$ ipython --no-banner

In [1]: import numpy as np

In [2]: np.set_printoptions(suppress=True, linewidth=100)

In [3]: rnd = lambda a: np.round(a, 1) + 0

In [4]: rng = np.random.default_rng(20)

In [5]: data = np.eye(13, dtype=int)[rng.permutation(13)] * np.array([2, -3, 2, -1, -3, 3, -3, -1, -3, 3, 3, -3, -2])

In [6]: data
Out[6]: 
array([[ 0,  0,  0,  0,  0,  0,  0,  0,  0,  3,  0,  0,  0],
       [ 0,  0,  0,  0,  0,  0,  0,  0, -3,  0,  0,  0,  0],
       [ 0,  0,  0,  0, -3,  0,  0,  0,  0,  0,  0,  0,  0],
       [ 2,  0,  0,  0,  0,  0,  0,  0,  0,  0,  0,  0,  0],
       [ 0,  0,  0,  0,  0,  0, -3,  0,  0,  0,  0,  0,  0],
       [ 0,  0,  0,  0,  0,  0,  0,  0,  0,  0,  0,  0, -2],
       [ 0,  0,  0, -1,  0,  0,  0,  0,  0,  0,  0,  0,  0],
       [ 0,  0,  0,  0,  0,  0,  0, -1,  0,  0,  0,  0,  0],
       [ 0,  0,  2,  0,  0,  0,  0,  0,  0,  0,  0,  0,  0],
       [ 0, -3,  0,  0,  0,  0,  0,  0,  0,  0,  0,  0,  0],
       [ 0,  0,  0,  0,  0,  3,  0,  0,  0,  0,  0,  0,  0],
       [ 0,  0,  0,  0,  0,  0,  0,  0,  0,  0,  0, -3,  0],
       [ 0,  0,  0,  0,  0,  0,  0,  0,  0,  0,  3,  0,  0]])

In [7]: Y = np.linalg.inv(data)

In [8]: rnd(np.linalg.slogdet(data)[0])
Out[8]: np.float64(-1.0)

In [9]: rnd(np.linalg.cond(data))
Out[9]: np.float64(3.0)

In [10]: rnd(np.linalg.svd(data, compute_uv=False))
Out[10]: array([3., 3., 3., 3., 3., 3., 3., 3., 2., 2., 2., 1., 1.])

In [11]: data[:, 9] @ data[:, 4]
Out[11]: np.int64(0)

In [12]: rnd(np.linalg.norm(data, axis=0))
Out[12]: array([2., 3., 2., 1., 3., 3., 3., 1., 3., 3., 3., 3., 2.])

In [13]: arr = np.load("w.npy")

In [14]: arr
Out[14]: 
array([[ 6, -2, -6,  6, -2, -6],
       [ 6, -6, -6,  6, -6, -6],
       [ 0,  2, -2,  0,  2, -2],
       [ 0,  0,  0,  3, -1, -3],
       [ 0,  0,  0,  3, -3, -3],
       [ 0,  0,  0,  0,  1, -1]])

In [15]: arr.reshape(2, -1)
Out[15]: 
array([[ 6, -2, -6,  6, -2, -6,  6, -6, -6,  6, -6, -6,  0,  2, -2,  0,  2, -2],
       [ 0,  0,  0,  3, -1, -3,  0,  0,  0,  3, -3, -3,  0,  0,  0,  0,  1, -1]])

In [16]: arr.ravel(order="F")
Out[16]: 
array([ 6,  6,  0,  0,  0,  0, -2, -6,  2,  0,  0,  0, -6, -6, -2,  0,  0,  0,  6,  6,  0,  3,  3,
        0, -2, -6,  2, -1, -3,  1, -6, -6, -2, -3, -3, -1])

In [17]: T = arr.reshape(6, 2, -1)

In [18]: np.einsum("ihd,jhd->hij", T, T).shape
Out[18]: (2, 6, 6)

In [19]: np.einsum("ihd,ihd->ih", T, T)
Out[19]: 
array([[ 76,  76],
       [108, 108],
       [  8,   8],
       [  0,  19],
       [  0,  27],
       [  0,   2]])

In [20]: T.transpose(1, 0, 2)
Out[20]: 
array([[[ 6, -2, -6],
        [ 6, -6, -6],
        [ 0,  2, -2],
        [ 0,  0,  0],
        [ 0,  0,  0],
        [ 0,  0,  0]],

       [[ 6, -2, -6],
        [ 6, -6, -6],
        [ 0,  2, -2],
        [ 3, -1, -3],
        [ 3, -3, -3],
        [ 0,  1, -1]]])

In [21]: T.shape
Out[21]: (6, 2, 3)

In [22]: T.sum(axis=1)
Out[22]: 
array([[ 12,  -4, -12],
       [ 12, -12, -12],
       [  0,   4,  -4],
       [  3,  -1,  -3],
       [  3,  -3,  -3],
       [  0,   1,  -1]])

In [23]: T[:, 0]
Out[23]: 
array([[ 6, -2, -6],
       [ 6, -6, -6],
       [ 0,  2, -2],
       [ 0,  0,  0],
       [ 0,  0,  0],
       [ 0,  0,  0]])
